% ipython --no-banner

In [1]: import numpy as np

In [2]: import numpy.linalg as la

In [3]: np.set_printoptions(precision=3, suppress=True, linewidth=120)

In [4]: def rnd(a):
   ...:     return np.round(a, 3) + 0
   ...: 

In [5]: M = np.array([[12, -1, -8, 7], [-1, 17, 13, 11], [-8, 13, 18, 6], [7, 11, 6, 15]])

In [6]: low = la.cholesky(M)

In [7]: rnd(low @ low.T)
Out[7]: 
array([[12., -1., -8.,  7.],
       [-1., 17., 13., 11.],
       [-8., 13., 18.,  6.],
       [ 7., 11.,  6., 15.]])

In [8]: la.eigvalsh(M).min() > 0
Out[8]: np.True_

In [9]: rnd(M / np.sqrt(np.outer(np.diag(M), np.diag(M))))
Out[9]: 
array([[ 1.   , -0.07 , -0.544,  0.522],
       [-0.07 ,  1.   ,  0.743,  0.689],
       [-0.544,  0.743,  1.   ,  0.365],
       [ 0.522,  0.689,  0.365,  1.   ]])

In [10]: rnd(np.diag(low) ** 2)
Out[10]: array([12.   , 16.917,  3.675,  1.642])

In [11]: rnd(low)
Out[11]: 
array([[ 3.464,  0.   ,  0.   ,  0.   ],
       [-0.289,  4.113,  0.   ,  0.   ],
       [-2.309,  2.999,  1.917,  0.   ],
       [ 2.021,  2.816,  1.159,  1.281]])

In [12]: q, r_ = la.qr(M)

In [13]: np.allclose(r_.T @ r_, M.T @ M)
Out[13]: True

In [14]: rnd(np.abs(np.diag(r_)))
Out[14]: array([16.062, 23.829,  3.043,  1.052])

In [15]: rnd(abs(r_[0, 0])), rnd(la.norm(M[:, 0]))
Out[15]: (np.float64(16.062), np.float64(16.062))

In [16]: q.shape, r_.shape
Out[16]: ((4, 4), (4, 4))

In [17]: rnd(q @ r_)
Out[17]: 
array([[12., -1., -8.,  7.],
       [-1., 17., 13., 11.],
       [-8., 13., 18.,  6.],
       [ 7., 11.,  6., 15.]])

In [18]: q = M.astype(float).copy()

In [19]: for j in range(4):
    ...:     q[:, j] -= q[:, :j] @ (q[:, :j].T @ q[:, j])
    ...:     q[:, j] /= la.norm(q[:, j])
    ...: 

In [20]: rnd(q.T @ M)
Out[20]: 
array([[ 16.062,  -3.486, -13.136,   8.093],
       [  0.   ,  23.829,  20.277,  18.935],
       [  0.   ,   0.   ,   3.043,   2.418],
       [  0.   ,   0.   ,   0.   ,   1.052]])

In [21]: rnd(q.T @ q)
Out[21]: 
array([[1., 0., 0., 0.],
       [0., 1., 0., 0.],
       [0., 0., 1., 0.],
       [0., 0., 0., 1.]])
